$ python -q
>>> import numpy as np
>>> np.set_printoptions(precision=3, suppress=True, linewidth=140, sign=" ")
>>> E = np.array([[0, 0, 1], [0, 1, 0], [1, 0, 0]])
>>> w, vecs = np.linalg.eigh(E)
>>> print(np.round(vecs.T @ vecs, 3) + 0)
[[ 1.  0.  0.]
 [ 0.  1.  0.]
 [ 0.  0.  1.]]
>>> print(np.round(vecs.T @ E @ vecs, 3) + 0)
[[-1.  0.  0.]
 [ 0.  1.  0.]
 [ 0.  0.  1.]]
>>> print(w)
[-1.  1.  1.]
>>> print(np.linalg.svd(E, compute_uv=False))
[ 1.  1.  1.]
>>> J = np.loadtxt("dump.csv", delimiter=",")
>>> print(J)
[[ 2.  0.  0.]
 [ 0.  1.  0.]
 [ 0.  0.  1.]]
>>> w, vecs = np.linalg.eig(J)
>>> print(np.sort(np.linalg.eigvals(J.T)))
[ 1.  1.  2.]
>>> proj = np.triu(np.array([[3, 2, 2], [3, 3, 0], [2, 2, 3]]), 1) + np.eye(3)
>>> M2 = proj @ J @ np.linalg.inv(proj)
>>> print(round(float(np.linalg.det(M2)), 3))
2.0
>>> print(np.linalg.matrix_rank(M2))
3
>>> print(np.trace(M2), np.trace(J))
4.0 4.0
>>> w, vecs = np.linalg.eigh(J)
>>> x = np.array([2, -3, 5])
>>> print(x @ J @ x)
42.0
>>> print(np.abs(J).sum(axis=1).max(), np.abs(w).max())
2.0 2.0
>>> print(np.round(x @ J @ x / (x @ x), 3), w[0], w[-1])
1.105 1.0 2.0
>>> print(np.linalg.eigvalsh(J[1:, 1:]))
[ 1.  1.]
>>> r0, r1 = J[2], J[1]
>>> print(r0 @ r1)
0.0
>>> pr = (r0 @ r1) / (r0 @ r0) * r0
>>> print((r1 - pr) @ r0)
0.0
>>> data = np.array([[0, 0, 0, 0], [0, 0, 0, -2], [0, 0, 0, 0]])
>>> print(data)
[[ 0  0  0  0]
 [ 0  0  0 -2]
 [ 0  0  0  0]]
>>> U, sig = np.linalg.svd(data)
Traceback (most recent call last):
  File "<python-input-29>", line 1, in <module>
    U, sig = np.linalg.svd(data)
    ^^^^^^
ValueError: too many values to unpack (expected 2)
>>> U, sig, VT = np.linalg.svd(data, full_matrices=False)
>>> print(np.abs(VT[0]))
[ 0.  0.  0.  1.]
>>> print((sig > 1e-8).sum())
1
>>> print(np.sqrt((sig ** 2).sum()), round(float(np.linalg.norm(data)), 3))
2.0 2.0
>>> print(sig / sig[0])
[ 1.  0.  0.]
>>> M2 = np.array([[3, -3], [-3, -3]])
>>> C = np.array([[0]])
>>> M = np.block([[M2, np.zeros((2, 1))], [np.zeros((1, 2)), C]])
>>> print(M)
[[ 3. -3.  0.]
 [-3. -3.  0.]
 [ 0.  0.  0.]]
>>> w, vecs = np.linalg.eigh(M)
>>> x = np.array([2, -1, 0])
>>> print(np.linalg.eigvalsh(M[1:, 1:]))
[-3.  0.]
>>> print(vecs * np.maximum(w, 0) @ vecs.T)
[[ 3.621 -1.5    0.   ]
 [-1.5    0.621  0.   ]
 [ 0.     0.     0.   ]]
>>> print(x @ M @ x / (x @ x), round(w[0], 3), round(float(w[-1]), 3))
4.2 -4.243 4.243
>>> print(x @ M @ x)
21.0
